$ python -q
>>> import numpy as np
>>> from numpy import linalg as LA
>>> np.set_printoptions(precision=2, suppress=True, linewidth=120, legacy="1.25")
>>> M = np.loadtxt("layer10.csv", delimiter=",")
>>> print(M)
[[1.   0.9  0.81 0.73 0.66 0.59 0.53 0.48 0.43]
 [0.9  1.   0.9  0.81 0.73 0.66 0.59 0.53 0.48]
 [0.81 0.9  1.   0.9  0.81 0.73 0.66 0.59 0.53]
 [0.73 0.81 0.9  1.   0.9  0.81 0.73 0.66 0.59]
 [0.66 0.73 0.81 0.9  1.   0.9  0.81 0.73 0.66]
 [0.59 0.66 0.73 0.81 0.9  1.   0.9  0.81 0.73]
 [0.53 0.59 0.66 0.73 0.81 0.9  1.   0.9  0.81]
 [0.48 0.53 0.59 0.66 0.73 0.81 0.9  1.   0.9 ]
 [0.43 0.48 0.53 0.59 0.66 0.73 0.81 0.9  1.  ]]
>>> ev, V = LA.eigh(M)
>>> print(ev)
[0.06 0.06 0.07 0.09 0.13 0.2  0.4  1.22 6.78]
>>> print(np.round(V.T @ M @ V, 2) + 0)
[[0.06 0.   0.   0.   0.   0.   0.   0.   0.  ]
 [0.   0.06 0.   0.   0.   0.   0.   0.   0.  ]
 [0.   0.   0.07 0.   0.   0.   0.   0.   0.  ]
 [0.   0.   0.   0.09 0.   0.   0.   0.   0.  ]
 [0.   0.   0.   0.   0.13 0.   0.   0.   0.  ]
 [0.   0.   0.   0.   0.   0.2  0.   0.   0.  ]
 [0.   0.   0.   0.   0.   0.   0.4  0.   0.  ]
 [0.   0.   0.   0.   0.   0.   0.   1.22 0.  ]
 [0.   0.   0.   0.   0.   0.   0.   0.   6.78]]
>>> print(np.round(LA.eigvalsh(M @ M), 2) + 0)
[ 0.    0.    0.    0.01  0.02  0.04  0.16  1.49 45.93]
>>> print(V @ np.diag(ev) @ V.T)
[[1.   0.9  0.81 0.73 0.66 0.59 0.53 0.48 0.43]
 [0.9  1.   0.9  0.81 0.73 0.66 0.59 0.53 0.48]
 [0.81 0.9  1.   0.9  0.81 0.73 0.66 0.59 0.53]
 [0.73 0.81 0.9  1.   0.9  0.81 0.73 0.66 0.59]
 [0.66 0.73 0.81 0.9  1.   0.9  0.81 0.73 0.66]
 [0.59 0.66 0.73 0.81 0.9  1.   0.9  0.81 0.73]
 [0.53 0.59 0.66 0.73 0.81 0.9  1.   0.9  0.81]
 [0.48 0.53 0.59 0.66 0.73 0.81 0.9  1.   0.9 ]
 [0.43 0.48 0.53 0.59 0.66 0.73 0.81 0.9  1.  ]]
>>> x = np.ones(9)
>>> for _ in range(3):
...     x = M @ x
...     x /= LA.norm(x)
...     print(round(x @ M @ x, 2))
... 
6.78
6.78
6.78
>>> print(np.round(LA.eigvalsh(M)[-1], 2))
6.78
>>> rng = np.random.default_rng(31949)
>>> idx = rng.permutation(9)
>>> print(idx)
[4 6 0 3 5 7 8 1 2]
>>> Y = M[idx][:, idx]
>>> print(np.sort(np.abs(LA.eigvals(Y))))
[0.06 0.06 0.07 0.09 0.13 0.2  0.4  1.22 6.78]
>>> print(np.allclose(Y, M))
False
>>> Y = M / LA.norm(M, axis=1, keepdims=True)
>>> C2 = Y @ Y.T
>>> print((np.abs(C2) > 0.9).astype(int))
[[1 1 1 1 1 1 1 0 0]
 [1 1 1 1 1 1 1 0 0]
 [1 1 1 1 1 1 1 1 1]
 [1 1 1 1 1 1 1 1 1]
 [1 1 1 1 1 1 1 1 1]
 [1 1 1 1 1 1 1 1 1]
 [1 1 1 1 1 1 1 1 1]
 [0 0 1 1 1 1 1 1 1]
 [0 0 1 1 1 1 1 1 1]]
>>> print((C2 - 2 * np.eye(9)).round(6).argmax(axis=1))
[1 0 1 2 3 6 7 8 7]
>>> print(C2)
[[1.   1.   0.99 0.97 0.95 0.93 0.91 0.88 0.87]
 [1.   1.   1.   0.98 0.97 0.94 0.92 0.9  0.88]
 [0.99 1.   1.   0.99 0.98 0.96 0.94 0.92 0.91]
 [0.97 0.98 0.99 1.   0.99 0.98 0.96 0.94 0.93]
 [0.95 0.97 0.98 0.99 1.   0.99 0.98 0.97 0.95]
 [0.93 0.94 0.96 0.98 0.99 1.   0.99 0.98 0.97]
 [0.91 0.92 0.94 0.96 0.98 0.99 1.   1.   0.99]
 [0.88 0.9  0.92 0.94 0.97 0.98 1.   1.   1.  ]
 [0.87 0.88 0.91 0.93 0.95 0.97 0.99 1.   1.  ]]
>>> print(LA.norm(Y, axis=1))
[1. 1. 1. 1. 1. 1. 1. 1. 1.]
>>> u = np.array([0, 2, 4, 2, 7, 1, 3, 0, 4])
>>> Y = M + np.outer(u, np.eye(9)[3])
>>> print(Y)
[[1.   0.9  0.81 0.73 0.66 0.59 0.53 0.48 0.43]
 [0.9  1.   0.9  2.81 0.73 0.66 0.59 0.53 0.48]
 [0.81 0.9  1.   4.9  0.81 0.73 0.66 0.59 0.53]
 [0.73 0.81 0.9  3.   0.9  0.81 0.73 0.66 0.59]
 [0.66 0.73 0.81 7.9  1.   0.9  0.81 0.73 0.66]
 [0.59 0.66 0.73 1.81 0.9  1.   0.9  0.81 0.73]
 [0.53 0.59 0.66 3.73 0.81 0.9  1.   0.9  0.81]
 [0.48 0.53 0.59 0.66 0.73 0.81 0.9  1.   0.9 ]
 [0.43 0.48 0.53 4.59 0.66 0.73 0.81 0.9  1.  ]]
>>> print(round(float(LA.det(Y) / LA.det(M)), 2), np.round(1 + LA.solve(M, u)[3], 2))
-30.71 -30.71
>>> A = np.load("data.npy")
>>> print(A)
[[ -2  -2  -2  -2  -2  -2]
 [ -2  -4  -4  -4  -4  -4]
 [ -2  -4  -6  -6  -6  -6]
 [ -2  -4  -6  -8  -8  -8]
 [ -2  -4  -6  -8 -10 -10]
 [ -2  -4  -6  -8 -10 -12]]
>>> th = np.radians(135)
>>> R = np.eye(9)
>>> R[4, 4] = R[7, 7] = np.cos(th)
>>> R[4, 7], R[7, 4] = -np.sin(th), np.sin(th)
>>> print(R)
[[ 1.    0.    0.    0.    0.    0.    0.    0.    0.  ]
 [ 0.    1.    0.    0.    0.    0.    0.    0.    0.  ]
 [ 0.    0.    1.    0.    0.    0.    0.    0.    0.  ]
 [ 0.    0.    0.    1.    0.    0.    0.    0.    0.  ]
 [ 0.    0.    0.    0.   -0.71  0.    0.   -0.71  0.  ]
 [ 0.    0.    0.    0.    0.    1.    0.    0.    0.  ]
 [ 0.    0.    0.    0.    0.    0.    1.    0.    0.  ]
 [ 0.    0.    0.    0.    0.71  0.    0.   -0.71  0.  ]
 [ 0.    0.    0.    0.    0.    0.    0.    0.    1.  ]]
>>> Y = M @ R.T
>>> print(np.abs(Y - M).max(axis=0))
[0.   0.   0.   0.   2.22 0.   0.   1.19 0.  ]
>>> C2 = A.T @ A
>>> print(np.trace(C2), (A ** 2).sum())
1204 1204
>>> print((A @ A.T).shape)
(6, 6)
>>> print(C2)
[[ 24  44  60  72  80  84]
 [ 44  84 116 140 156 164]
 [ 60 116 164 200 224 236]
 [ 72 140 200 248 280 296]
 [ 80 156 224 280 320 340]
 [ 84 164 236 296 340 364]]
>>> print(np.diag(C2))
[ 24  84 164 248 320 364]
>>> print(LA.eigvalsh(C2)[::-1])
[1184.3    15.81    2.4     0.8     0.41    0.28]
>>> ev, V = LA.eigvalsh(C2)
Traceback (most recent call last):
  File "<python-input-44>", line 1, in <module>
    ev, V = LA.eigvalsh(C2)
    ^^^^^
ValueError: too many values to unpack (expected 2)
>>> ev, V = LA.eigh(C2)
>>> print(np.abs(V[:, -1]).round(6).argmax())
5
>>> print(round(float(ev.sum()), 2), np.trace(C2))
1204.0 1204
>>> print(V @ np.diag(ev) @ V.T)
[[ 24.  44.  60.  72.  80.  84.]
 [ 44.  84. 116. 140. 156. 164.]
 [ 60. 116. 164. 200. 224. 236.]
 [ 72. 140. 200. 248. 280. 296.]
 [ 80. 156. 224. 280. 320. 340.]
 [ 84. 164. 236. 296. 340. 364.]]
>>> print(np.unique(ev.round(6) + 0, return_counts=True)[1])
[1 1 1 1 1 1]
